% ipython --no-banner

In [1]: import numpy as np

In [2]: import numpy.linalg as la

In [3]: np.set_printoptions(precision=3, suppress=True, linewidth=140)

In [4]: feats = np.loadtxt("mat.csv", delimiter=",")

In [5]: feats
Out[5]: 
array([[0., 8., 4., 9., 5., 2., 0., 9., 7., 0., 1.],
       [6., 4., 3., 3., 7., 1., 4., 1., 5., 9., 5.],
       [3., 4., 3., 5., 3., 7., 4., 8., 8., 8., 5.],
       [9., 2., 3., 4., 5., 1., 8., 1., 3., 9., 8.],
       [5., 0., 8., 1., 8., 3., 8., 2., 5., 6., 8.],
       [6., 7., 9., 0., 8., 8., 4., 9., 2., 4., 9.],
       [9., 8., 5., 9., 8., 8., 1., 7., 8., 5., 0.]])

In [6]: rng = np.random.default_rng(8079)

In [7]: out = feats + rng.integers(-2, 3, (7, 1)) @ rng.integers(-2, 3, (1, 11))

In [8]: out
Out[8]: 
array([[ 0.,  8.,  4.,  9.,  5.,  2.,  0.,  9.,  7.,  0.,  1.],
       [ 8.,  2.,  3.,  7.,  7.,  3.,  6.,  5.,  7.,  7.,  7.],
       [ 2.,  5.,  3.,  3.,  3.,  6.,  3.,  6.,  7.,  9.,  4.],
       [ 8.,  3.,  3.,  2.,  5.,  0.,  7., -1.,  2., 10.,  7.],
       [ 5.,  0.,  8.,  1.,  8.,  3.,  8.,  2.,  5.,  6.,  8.],
       [ 4.,  9.,  9., -4.,  8.,  6.,  2.,  5.,  0.,  6.,  7.],
       [ 7., 10.,  5.,  5.,  8.,  6., -1.,  3.,  6.,  7., -2.]])

In [9]: print(np.round(la.svd(out - feats, compute_uv=False), 3) + 0)
[14.491  0.     0.     0.     0.     0.     0.   ]

In [10]: la.matrix_rank(out - feats, tol=1e-8)
Out[10]: np.int64(1)

In [11]: print(out - feats)
[[ 0.  0.  0.  0.  0.  0.  0.  0.  0.  0.  0.]
 [ 2. -2.  0.  4.  0.  2.  2.  4.  2. -2.  2.]
 [-1.  1.  0. -2.  0. -1. -1. -2. -1.  1. -1.]
 [-1.  1.  0. -2.  0. -1. -1. -2. -1.  1. -1.]
 [ 0.  0.  0.  0.  0.  0.  0.  0.  0.  0.  0.]
 [-2.  2.  0. -4.  0. -2. -2. -4. -2.  2. -2.]
 [-2.  2.  0. -4.  0. -2. -2. -4. -2.  2. -2.]]

In [12]: print(la.norm(feats, axis=1))
[17.916 16.371 18.708 18.841 18.868 22.181 22.76 ]

In [13]: np.round(la.norm(feats[4], 1), 3), round(float(la.norm(feats[4], np.inf)), 3)
Out[13]: (np.float64(54.0), 8.0)

In [14]: round(float(la.norm(feats) ** 2 / la.norm(feats, 2) ** 2), 3)
Out[14]: 1.287

In [15]: round(la.norm(feats[4] - feats[5]), 3)
Out[15]: np.float64(12.49)

In [16]: round(la.norm(feats, 2), 3)
Out[16]: np.float64(45.465)

In [17]: np.round(la.norm(feats, "nuc"), 3)
Out[17]: np.float64(97.698)

In [18]: M = np.load("x.npy")

In [19]: print(M)
[[ 3.  2.  3.  3.  2.  0.  0.  6.  0.  0.  0.]
 [ 1.  8.  6.  2.  5.  1.  6.  3.  0.  0.  0.]
 [ 9.  4.  5.  2.  4.  8.  3.  9.  0.  0.  0.]
 [ 7.  0.  0.  1.  0.  7.  7.  4.  0.  0.  0.]
 [ 5.  0.  1.  6.  9.  7.  0.  3.  0.  0.  0.]
 [ 8.  0.  5.  6.  0.  1.  8.  2.  0.  0.  0.]
 [ 4.  7.  1.  3.  9.  9.  5.  7.  0.  0.  0.]
 [ 7.  7.  5.  0.  5.  9.  4.  1.  0.  0.  0.]
 [ 0.  0.  0.  0.  0.  0.  0.  0. -3. -3. -3.]
 [ 0.  0.  0.  0.  0.  0.  0.  0. -1. -1. -2.]
 [ 0.  0.  0.  0.  0.  0.  0.  0. -1.  3. -2.]]

In [20]: Uu, sigma, VT = la.svd(M)

In [21]: np.argmax(sigma[:-1] / (sigma[1:] + 1e-6)) + 1
Out[21]: np.int64(10)

In [22]: sigma
Out[22]: array([35.077, 12.173, 10.73 ,  8.812,  7.257,  5.816,  5.699,  3.769,  1.057,  0.559,  0.028])

In [23]: out = Uu[:, :10] @ np.diag(sigma[:10]) @ VT[:10]

In [24]: round(float(la.norm(M - out, 2)), 3), round(sigma[10], 3)
Out[24]: (0.028, np.float64(0.028))

In [25]: la.matrix_rank(out)
Out[25]: np.int64(10)

In [26]: np.round(np.abs(M - out).max(), 3)
Out[26]: np.float64(0.008)

In [27]: M @ M
Out[27]: 
array([[111.,  76.,  68.,  34.,  76., 115.,  66.,  75.,   0.,   0.,   0.],
       [157., 153., 112.,  87., 180., 187., 130., 154.,   0.,   0.,   0.],
       [249., 154., 168., 128., 166., 202., 168., 177.,   0.,   0.,   0.],
       [140.,  91.,  83.,  85.,  97., 113., 114., 113.,   0.,   0.,   0.],
       [188.,  35.,  79., 119., 110., 147., 113., 107.,   0.,   0.,   0.],
       [165., 106.,  72.,  70., 118., 173., 113., 177.,   0.,   0.,   0.],
       [235., 152., 153., 154., 208., 216., 191., 153.,   0.,   0.,   0.],
       [193., 125., 147., 141., 155., 136., 153., 170.,   0.,   0.,   0.],
       [  0.,   0.,   0.,   0.,   0.,   0.,   0.,   0.,  15.,   3.,  21.],
       [  0.,   0.,   0.,   0.,   0.,   0.,   0.,   0.,   6.,  -2.,   9.],
       [  0.,   0.,   0.,   0.,   0.,   0.,   0.,   0.,   2.,  -6.,   1.]])

In [28]: lab = rng.permutation(11)

In [29]: lab
Out[29]: array([ 9,  8,  3,  4,  2,  6, 10,  5,  1,  0,  7])

In [30]: out = M[lab][:, lab]

In [31]: print(out)
[[-1. -1.  0.  0.  0.  0. -2.  0.  0.  0.  0.]
 [-3. -3.  0.  0.  0.  0. -3.  0.  0.  0.  0.]
 [ 0.  0.  1.  0.  0.  7.  0.  7.  0.  7.  4.]
 [ 0.  0.  6.  9.  1.  0.  0.  7.  0.  5.  3.]
 [ 0.  0.  2.  4.  5.  3.  0.  8.  4.  9.  9.]
 [ 0.  0.  3.  9.  1.  5.  0.  9.  7.  4.  7.]
 [ 3. -1.  0.  0.  0.  0. -2.  0.  0.  0.  0.]
 [ 0.  0.  6.  0.  5.  8.  0.  1.  0.  8.  2.]
 [ 0.  0.  2.  5.  6.  6.  0.  1.  8.  1.  3.]
 [ 0.  0.  3.  2.  3.  0.  0.  0.  2.  3.  6.]
 [ 0.  0.  0.  5.  5.  4.  0.  9.  7.  7.  1.]]

In [32]: np.round(la.det(out), 3), round(la.det(M[lab]), 3)
Out[32]: (np.float64(611832.0), np.float64(-611832.0))

In [33]: np.sort(np.abs(la.eigvals(out)))
Out[33]: array([ 0.085,  1.311,  1.732,  1.732,  4.   ,  5.462,  6.553,  6.553,  7.779,  7.779, 32.409])

In [34]: np.allclose(out, M)
Out[34]: False

In [35]: print(np.sort(np.abs(la.eigvals(M))))
[ 0.085  1.311  1.732  1.732  4.     5.462  6.553  6.553  7.779  7.779 32.409]

In [36]: (M + M.T) / 2
Out[36]: 
array([[ 3. ,  1.5,  6. ,  5. ,  3.5,  4. ,  2. ,  6.5,  0. ,  0. ,  0. ],
       [ 1.5,  8. ,  5. ,  1. ,  2.5,  0.5,  6.5,  5. ,  0. ,  0. ,  0. ],
       [ 6. ,  5. ,  5. ,  1. ,  2.5,  6.5,  2. ,  7. ,  0. ,  0. ,  0. ],
       [ 5. ,  1. ,  1. ,  1. ,  3. ,  6.5,  5. ,  2. ,  0. ,  0. ,  0. ],
       [ 3.5,  2.5,  2.5,  3. ,  9. ,  3.5,  4.5,  4. ,  0. ,  0. ,  0. ],
       [ 4. ,  0.5,  6.5,  6.5,  3.5,  1. ,  8.5,  5.5,  0. ,  0. ,  0. ],
       [ 2. ,  6.5,  2. ,  5. ,  4.5,  8.5,  5. ,  5.5,  0. ,  0. ,  0. ],
       [ 6.5,  5. ,  7. ,  2. ,  4. ,  5.5,  5.5,  1. ,  0. ,  0. ,  0. ],
       [ 0. ,  0. ,  0. ,  0. ,  0. ,  0. ,  0. ,  0. , -3. , -2. , -2. ],
       [ 0. ,  0. ,  0. ,  0. ,  0. ,  0. ,  0. ,  0. , -2. , -1. ,  0.5],
       [ 0. ,  0. ,  0. ,  0. ,  0. ,  0. ,  0. ,  0. , -2. ,  0.5, -2. ]])

In [37]: round(la.det(M), 3)
Out[37]: np.float64(611832.0)

In [38]: print(la.matrix_power(M, 2))
[[111.  76.  68.  34.  76. 115.  66.  75.   0.   0.   0.]
 [157. 153. 112.  87. 180. 187. 130. 154.   0.   0.   0.]
 [249. 154. 168. 128. 166. 202. 168. 177.   0.   0.   0.]
 [140.  91.  83.  85.  97. 113. 114. 113.   0.   0.   0.]
 [188.  35.  79. 119. 110. 147. 113. 107.   0.   0.   0.]
 [165. 106.  72.  70. 118. 173. 113. 177.   0.   0.   0.]
 [235. 152. 153. 154. 208. 216. 191. 153.   0.   0.   0.]
 [193. 125. 147. 141. 155. 136. 153. 170.   0.   0.   0.]
 [  0.   0.   0.   0.   0.   0.   0.   0.  15.   3.  21.]
 [  0.   0.   0.   0.   0.   0.   0.   0.   6.  -2.   9.]
 [  0.   0.   0.   0.   0.   0.   0.   0.   2.  -6.   1.]]

In [39]: assert M == M.T
---------------------------------------------------------------------------
ValueError                                Traceback (most recent call last)
Cell In[39], line 1
----> 1 assert M == M.T

ValueError: The truth value of an array with more than one element is ambiguous. Use a.any() or a.all()

In [40]: round(float(np.abs(la.eigvals(M)).max()), 3)
Out[40]: 32.409

In [41]: (M - M.T) / 2
Out[41]: 
array([[ 0. ,  0.5, -3. , -2. , -1.5, -4. , -2. , -0.5,  0. ,  0. ,  0. ],
       [-0.5,  0. ,  1. ,  1. ,  2.5,  0.5, -0.5, -2. ,  0. ,  0. ,  0. ],
       [ 3. , -1. ,  0. ,  1. ,  1.5,  1.5,  1. ,  2. ,  0. ,  0. ,  0. ],
       [ 2. , -1. , -1. ,  0. , -3. ,  0.5,  2. ,  2. ,  0. ,  0. ,  0. ],
       [ 1.5, -2.5, -1.5,  3. ,  0. ,  3.5, -4.5, -1. ,  0. ,  0. ,  0. ],
       [ 4. , -0.5, -1.5, -0.5, -3.5,  0. , -0.5, -3.5,  0. ,  0. ,  0. ],
       [ 2. ,  0.5, -1. , -2. ,  4.5,  0.5,  0. ,  1.5,  0. ,  0. ,  0. ],
       [ 0.5,  2. , -2. , -2. ,  1. ,  3.5, -1.5,  0. ,  0. ,  0. ,  0. ],
       [ 0. ,  0. ,  0. ,  0. ,  0. ,  0. ,  0. ,  0. ,  0. , -1. , -1. ],
       [ 0. ,  0. ,  0. ,  0. ,  0. ,  0. ,  0. ,  0. ,  1. ,  0. , -2.5],
       [ 0. ,  0. ,  0. ,  0. ,  0. ,  0. ,  0. ,  0. ,  1. ,  2.5,  0. ]])

In [42]: print(np.allclose(M @ M.T, M.T @ M))
False
